% python3 -q
>>> import numpy as np
>>> import numpy.linalg as la
>>> np.set_printoptions(precision=2, suppress=True, linewidth=200, sign=" ")
>>> rd = lambda a: np.round(a, 2) + 0
>>> K = np.load("layer0.npy")
>>> K
array([[ 0,  0,  0,  0,  3],
       [ 0,  0,  2,  1,  3],
       [ 1,  0,  0,  3,  1],
       [ 2,  0,  3,  2,  2],
       [ 0,  0, -6, -3, -6]])
>>> rd(la.norm(K, 2) / la.norm(K))
np.float64(0.93)
>>> la.matrix_rank(K, rtol=0.1)
np.int64(4)
>>> F = np.loadtxt("m.csv", delimiter=",")
>>> F
array([[-5.,  5.,  0.,  0.],
       [ 5.,  2.,  5.,  0.],
       [ 0.,  5.,  6.,  5.],
       [ 0.,  0.,  5., -6.]])
>>> Y = K / la.norm(K, axis=1, keepdims=True)
>>> C2 = Y @ Y.T
>>> np.argwhere(np.triu(np.abs(C2) > 0.95, 1))
array([[ 1,  4]])
>>> (np.abs(C2) > 0.9).astype(int)
array([[ 1,  0,  0,  0,  0],
       [ 0,  1,  0,  0,  1],
       [ 0,  0,  1,  0,  0],
       [ 0,  0,  0,  1,  0],
       [ 0,  1,  0,  0,  1]])
>>> x = np.array([4, 1, 0, 5])
>>> y = F @ x
>>> c, lr = np.zeros(4), 1 / la.norm(F, 2) ** 2
>>> for i in range(15):
...     c -= lr * F.T @ (F @ c - y)
...     if i % 5 == 0: print(i, round(la.norm(F @ c - y), 2))
... 
0 23.97
5 2.33
10 1.53
>>> rd(la.cond(F))
np.float64(5.37)
>>> Q, R = la.qr(F)
>>> np.trace(Q @ Q.T)
np.float64(4.0)
>>> Q.shape, R.shape
((4, 4), (4, 4))
>>> rd(Q)
array([[-0.71, -0.5 ,  0.16,  0.48],
       [ 0.71, -0.5 ,  0.16,  0.48],
       [ 0.  , -0.71, -0.23, -0.67],
       [ 0.  ,  0.  , -0.95,  0.32]])
>>> rd(Q.T @ Q)
array([[ 1.,  0.,  0.,  0.],
       [ 0.,  1.,  0.,  0.],
       [ 0.,  0.,  1.,  0.],
       [ 0.,  0.,  0.,  1.]])
>>> rd(np.sort(np.abs(la.eigvals(F))))
array([  2.03,   7.12,   8.81,  10.89])
>>> (F + F.T) / 2
array([[-5.,  5.,  0.,  0.],
       [ 5.,  2.,  5.,  0.],
       [ 0.,  5.,  6.,  5.],
       [ 0.,  0.,  5., -6.]])
>>> np.einsum("ij,ji->", F, F)
np.float64(251.0)
>>> np.kron(np.eye(2, dtype=int), F)
array([[-5.,  5.,  0.,  0., -0.,  0.,  0.,  0.],
       [ 5.,  2.,  5.,  0.,  0.,  0.,  0.,  0.],
       [ 0.,  5.,  6.,  5.,  0.,  0.,  0.,  0.],
       [ 0.,  0.,  5., -6.,  0.,  0.,  0., -0.],
       [-0.,  0.,  0.,  0., -5.,  5.,  0.,  0.],
       [ 0.,  0.,  0.,  0.,  5.,  2.,  5.,  0.],
       [ 0.,  0.,  0.,  0.,  0.,  5.,  6.,  5.],
       [ 0.,  0.,  0., -0.,  0.,  0.,  5., -6.]])
>>> feats = np.array([[1.31, -0.07, -0.85],
...     [-3.86, 0.22, 2.41],
...     [-2.64, 0.24, 1.53],
...     [-1.33, 0.03, 0.85],
...     [-3.95, 0.22, 2.34],
...     [-1.35, 0.06, 0.69],
...     [-3.86, 0.26, 2.45],
...     [3.82, -0.34, -2.37],
...     [-0.05, 0.03, -0.06],
...     [2.63, -0.18, -1.57],
...     [0.01, 0.02, -0.02],
...     [-0.04, 0.04, -0.02],
...     [-1.28, 0.11, 0.83],
...     [-1.4, 0.05, 0.83],
...     [1.25, -0.06, -0.81]])
>>> u = np.array([4, 3, 2])
>>> np.convolve(F[1], u)
array([ 20.,  23.,  36.,  19.,  10.,   0.])
>>> np.array([np.convolve(row, u, "same") for row in F])
array([[ 5.,  5., 10.,  0.],
       [23., 36., 19., 10.],
       [20., 39., 48., 27.],
       [ 0., 20., -9., -8.]])
>>> np.cross(F[1, :3], F[2, :3])
array([-13., -30.,  25.])
>>> x = np.array([8, 5, 8])
>>> y = feats @ x
>>> rd(la.lstsq(feats, y)[0])
array([ 8.,  5.,  8.])
>>> rd(la.pinv(feats) @ feats)
array([[ 1.,  0.,  0.],
       [ 0.,  1.,  0.],
       [ 0.,  0.,  1.]])
>>> rng = np.random.default_rng(58487)
>>> y = y + 0.3 * rng.normal(size=15)
>>> rd(y)
array([  3.37, -10.63,  -7.72,  -3.49, -12.  ,  -5.22,  -9.69,  10.03,   0.13,   7.52,   0.21,  -0.13,  -2.77,  -3.99,   2.9 ])
>>> c, *_ = la.lstsq(feats, y)
>>> rd(la.norm(y - feats @ c))
np.float64(1.16)
>>> [round(float(la.norm(la.solve(feats.T @ feats + lam * np.eye(3), feats.T @ y))), 2) for lam in (0, 1, 10, 100)]
[12.73, 2.38, 2.17, 1.26]
>>> rd(c)
array([ 8.08,  5.64,  8.06])
>>> m1 = np.array([[-0.8, 1.0, 0.5],
...     [0.4, 0.0, 1.2],
...     [-0.1, -0.9, 0.5],
...     [-0.9, -0.6, -0.6],
...     [-0.8, 0.2, 2.0]])
>>> m1[:, 1] *= 5
>>> m1
array([[-0.8,  5. ,  0.5],
       [ 0.4,  0. ,  1.2],
       [-0.1, -4.5,  0.5],
       [-0.9, -3. , -0.6],
       [-0.8,  1. ,  2. ]])
>>> x = np.array([2, 0, 0])
>>> y = m1 @ x
>>> rd(la.pinv(m1) @ m1)
array([[ 1.,  0.,  0.],
       [ 0.,  1.,  0.],
       [ 0.,  0.,  1.]])
>>> rd(la.solve(m1.T @ m1, m1.T @ y))
array([ 2.,  0.,  0.])
>>> y
array([-1.6,  0.8, -0.2, -1.8, -1.6])
>>> y = y + 0.05 * rng.normal(size=5)
>>> rd(y)
array([-1.66,  0.75, -0.23, -1.85, -1.6 ])
>>> c, *_ = la.lstsq(m1, y)
>>> [round(float(la.norm(la.solve(m1.T @ m1 + lam * np.eye(3), m1.T @ y))), 2) for lam in (0, 1, 10, 100)]
[2.03, 1.38, 0.38, 0.05]
>>> rd(la.norm(y - m1 @ c))
np.float64(0.08)
>>> c.round()
array([ 2.,  0., -0.])
>>> rd(c)
array([ 2.03,  0.  , -0.01])
>>> rd(np.diff(m1, axis=0))
array([[ 1.2, -5. ,  0.7],
       [-0.5, -4.5, -0.7],
       [-0.8,  1.5, -1.1],
       [ 0.1,  4. ,  2.6]])
>>> np.abs(m1).max()
np.float64(5.0)
>>> np.unravel_index(np.abs(m1).argmax(), m1.shape)
(np.int64(0), np.int64(1))
>>> np.count_nonzero(m1)
np.int64(14)
>>> np.zeros(5, 3)
Traceback (most recent call last):
  File "<python-input-63>", line 1, in <module>
    np.zeros(5, 3)
    ~~~~~~~~^^^^^^
TypeError: Cannot interpret '3' as a data type
>>> rd(m1.mean(axis=0))
array([-0.44, -0.3 ,  0.72])
>>> rd(la.norm(m1))
np.float64(7.99)
>>> m1.sum(axis=1)
array([ 4.7,  1.6, -4.1, -4.5,  2.2])
>>> rd(m1 - m1[0])
array([[ 0. ,  0. ,  0. ],
       [ 1.2, -5. ,  0.7],
       [ 0.7, -9.5,  0. ],
       [-0.1, -8. , -1.1],
       [ 0. , -4. ,  1.5]])
>>> Y = np.c_[m1[:, :2] @ np.array([[1, 0], [-1, -2]]), np.array([-3, -2, -2, 1, -2])]
>>> Y
array([[ -5.8, -10. ,  -3. ],
       [  0.4,   0. ,  -2. ],
       [  4.4,   9. ,  -2. ],
       [  2.1,   6. ,   1. ],
       [ -1.8,  -2. ,  -2. ]])
>>> rd(la.lstsq(m1, Y[:, 0])[0])
array([ 1., -1.,  0.])
>>> C2 = m1.T @ m1
>>> rd(np.trace(C2)), (m1 ** 2).sum()
(np.float64(63.81), np.float64(63.81))
>>> (m1 @ m1.T).shape
(5, 5)
>>> la.matrix_rank(C2)
np.int64(3)
>>> rd(la.svd(m1, compute_uv=False) ** 2)
array([ 55.64,   6.17,   2.  ])
>>> P = m1 @ la.solve(m1.T @ m1, m1.T)
>>> np.allclose(P @ P, P)
True
>>> rd((np.eye(5) - P) @ m1)
array([[ 0.,  0.,  0.],
       [ 0.,  0.,  0.],
       [ 0.,  0.,  0.],
       [ 0.,  0.,  0.],
       [ 0.,  0.,  0.]])
>>> rd(la.eigvalsh(P))
array([ 0.,  0.,  1.,  1.,  1.])
>>> rd(P @ m1[:, 1])
array([ 5. ,  0. , -4.5, -3. ,  1. ])
>>> rd(np.diag(P))
array([ 0.65,  0.4 ,  0.49,  0.72,  0.75])
>>> W0 = np.load("run2.npy")
>>> rd(W0)
array([[-0.59, -0.83,  3.47,  1.41, -3.15],
       [-1.78, -3.08, -0.87,  3.03,  1.54],
       [-3.56,  1.09,  2.15, -1.44,  2.11],
       [ 2.97, -0.71,  2.75,  0.38,  2.82],
       [ 0.  ,  3.63, -0.06,  3.4 ,  0.51]])
>>> P = np.triu(np.array([[9, 2, -6, 7, 8],
...     [-5, 7, -6, -7, -1],
...     [2, -5, -9, -5, 1],
...     [5, 4, -9, 6, -9],
...     [9, 1, -3, 7, 3]]), 1) + np.eye(5)
>>> Y = P @ W0 @ la.inv(P)
>>> rd(la.det(Y))
np.float64(3125.0)
>>> rd(np.poly(Y))
array([    1.  ,     0.64,    -8.57,    42.87,   -79.6 , -3125.  ])
>>> Q, _ = la.qr(np.array([[0.2, 0.7, 0.2], [-1.5, 1.4, -1.3], [-0.8, 0.5, -0.7]]))
>>> mat = -1 * Q
>>> rd(mat)
array([[ 0.12,  0.96, -0.24],
       [-0.88,  0.21,  0.43],
       [-0.47, -0.16, -0.87]])
>>> rd(la.det(mat[::-1]))
np.float64(1.0)
>>> rd(la.det(mat.T))
np.float64(-1.0)
>>> rd(la.eigvals(mat))
array([ 0.23+0.97j,  0.23-0.97j, -1.  +0.j  ])
>>> rd(np.einsum("ii->", mat))
np.float64(-0.54)
>>> data = np.array([[0, 0, 1, 1], [0, 0, 0, 0], [1, 0, 0, 1], [1, 0, 1, 0]])
>>> data
array([[ 0,  0,  1,  1],
       [ 0,  0,  0,  0],
       [ 1,  0,  0,  1],
       [ 1,  0,  1,  0]])
>>> P = np.triu(np.array([[-8, -6, -3, -1], [-2, 0, -9, -8], [-3, -5, 7, 0], [-1, 4, 8, 6]]), 1) + np.eye(4)
>>> Y = P @ data @ la.inv(P)
>>> rd(np.poly(Y))
array([ 1.,  0., -3., -2.,  0.])
>>> Y
array([[  -4.,  -24., -228., -198.],
       [ -17., -102., -977., -842.],
       [   1.,    6.,   57.,   50.],
       [   1.,    6.,   58.,   49.]])
>>> rd(la.det(Y))
np.float64(0.0)
>>> P @ data - data @ P
array([[ -4.,   0.,  -1.,  -3.],
       [-17.,   0.,  -8.,  -9.],
       [  0.,   6.,   3.,   1.],
       [  0.,   6.,   3.,   1.]])
